% python3 -q
>>> import numpy as np
>>> from numpy import linalg as LA
>>> np.set_printoptions(suppress=True, linewidth=200)
>>> K = np.load("m.npy")
>>> K
array([[-10,  11,  16,   6,  21, -15,  -9],
       [ 18, -24, -24,  21,   3, -18,  21],
       [ 16,   0,   0,  40,  24, -16,  40],
       [  0,  24,  24,  24,  24,   0,  24],
       [-14,  21,  30,  22,  45, -31,  -5],
       [ -2,   4,  11,  27,  36, -33,   6],
       [ 18,  -6,  -6,  39,  21, -18,  39],
       [  4,   5,  10,  35,  36, -29,  20],
       [ -8,  12,  21,  28,  45, -37,   1],
       [ -4,  -6,   0,   8,  18, -26, -10],
       [  4,   0,   0,  10,   6,  -4,  10],
       [  4,   1,   2,  15,  12,  -9,  12],
       [-10,  -3,   6,   8,  27, -35, -19],
       [  8, -12, -12,   8,   0,  -8,   8]])
>>> G = np.cov(K, rowvar=False)
>>> np.round(LA.eigvalsh(G)[::-1], 2) + 0
array([691.3 , 413.52, 189.26,   0.  ,   0.  ,   0.  ,   0.  ])
>>> np.round(K.std(axis=0), 2)
array([10.19, 12.17, 14.03, 11.54, 13.87, 11.62, 17.09])
>>> np.round(np.polyfit(K[:, 2], K[:, 6], 1), 2)
array([-0.41, 12.13])
>>> G.shape
(7, 7)
>>> np.argwhere(np.triu(np.abs(np.corrcoef(K.T)) > 0.8, 1))
array([[0, 6],
       [1, 2]])
>>> round(float(np.corrcoef(K[:, 2], K[:, 6])[0, 1]), 2)
-0.33
>>> LA.lstsq(K[:-1].T, K[-1])[2]
np.int32(3)
>>> np.round(K @ LA.pinv(K) @ K, 2) + 0
array([[-10.,  11.,  16.,   6.,  21., -15.,  -9.],
       [ 18., -24., -24.,  21.,   3., -18.,  21.],
       [ 16.,   0.,   0.,  40.,  24., -16.,  40.],
       [  0.,  24.,  24.,  24.,  24.,   0.,  24.],
       [-14.,  21.,  30.,  22.,  45., -31.,  -5.],
       [ -2.,   4.,  11.,  27.,  36., -33.,   6.],
       [ 18.,  -6.,  -6.,  39.,  21., -18.,  39.],
       [  4.,   5.,  10.,  35.,  36., -29.,  20.],
       [ -8.,  12.,  21.,  28.,  45., -37.,   1.],
       [ -4.,  -6.,   0.,   8.,  18., -26., -10.],
       [  4.,   0.,   0.,  10.,   6.,  -4.,  10.],
       [  4.,   1.,   2.,  15.,  12.,  -9.,  12.],
       [-10.,  -3.,   6.,   8.,  27., -35., -19.],
       [  8., -12., -12.,   8.,   0.,  -8.,   8.]])
>>> np.unique(K.round(6), axis=0).shape
(14, 7)
>>> print(np.abs(np.diag(LA.qr(K)[1])) > 1e-9)
[ True  True  True False False False False]
>>> arr = np.load("layer18.npy")
>>> arr.round(2) + 0
array([[ 0.  ,  0.  , -0.02,  0.02,  0.02,  0.  ,  0.  ,  0.03,  0.02,  0.03,  0.02,  0.01, -0.01, -0.01,  0.02],
       [ 0.  ,  0.  ,  0.02, -0.02, -0.02,  0.  ,  0.  , -0.03, -0.02, -0.03, -0.02, -0.01,  0.01,  0.01, -0.02],
       [-0.02,  0.02,  0.09, -0.09, -0.09,  0.02,  0.02, -0.13, -0.09, -0.13, -0.09, -0.05,  0.05,  0.05, -0.09],
       [ 0.02, -0.02, -0.09,  0.09,  0.09, -0.02, -0.02,  0.13,  0.09,  0.13,  0.09,  0.05, -0.05, -0.05,  0.09],
       [ 0.02, -0.02, -0.09,  0.09,  0.09, -0.02, -0.02,  0.13,  0.09,  0.13,  0.09,  0.05, -0.05, -0.05,  0.09],
       [ 0.  ,  0.  ,  0.02, -0.02, -0.02,  0.  ,  0.  , -0.03, -0.02, -0.03, -0.02, -0.01,  0.01,  0.01, -0.02],
       [ 0.  ,  0.  ,  0.02, -0.02, -0.02,  0.  ,  0.  , -0.03, -0.02, -0.03, -0.02, -0.01,  0.01,  0.01, -0.02],
       [ 0.03, -0.03, -0.13,  0.13,  0.13, -0.03, -0.03,  0.18,  0.13,  0.18,  0.13,  0.08, -0.08, -0.08,  0.13],
       [ 0.02, -0.02, -0.09,  0.09,  0.09, -0.02, -0.02,  0.13,  0.09,  0.13,  0.09,  0.05, -0.05, -0.05,  0.09],
       [ 0.03, -0.03, -0.13,  0.13,  0.13, -0.03, -0.03,  0.18,  0.13,  0.18,  0.13,  0.08, -0.08, -0.08,  0.13],
       [ 0.02, -0.02, -0.09,  0.09,  0.09, -0.02, -0.02,  0.13,  0.09,  0.13,  0.09,  0.05, -0.05, -0.05,  0.09],
       [ 0.01, -0.01, -0.05,  0.05,  0.05, -0.01, -0.01,  0.08,  0.05,  0.08,  0.05,  0.03, -0.03, -0.03,  0.05],
       [-0.01,  0.01,  0.05, -0.05, -0.05,  0.01,  0.01, -0.08, -0.05, -0.08, -0.05, -0.03,  0.03,  0.03, -0.05],
       [-0.01,  0.01,  0.05, -0.05, -0.05,  0.01,  0.01, -0.08, -0.05, -0.08, -0.05, -0.03,  0.03,  0.03, -0.05],
       [ 0.02, -0.02, -0.09,  0.09,  0.09, -0.02, -0.02,  0.13,  0.09,  0.13,  0.09,  0.05, -0.05, -0.05,  0.09]])
>>> left, sigma, VT = LA.svd(arr)
>>> print(np.argmax(sigma[:-1] / (sigma[1:] + 1e-6)) + 1)
1
>>> A2 = left[:, :1] @ np.diag(sigma[:1]) @ VT[:1]
>>> round(LA.norm(arr - A2, 2), 2), round(float(sigma[1]), 2)
(np.float64(0.0), 0.0)
>>> np.round(np.abs(arr - A2).max(), 2)
np.float64(0.0)
>>> LA.matrix_rank(arr, rtol=0.05)
np.int64(1)
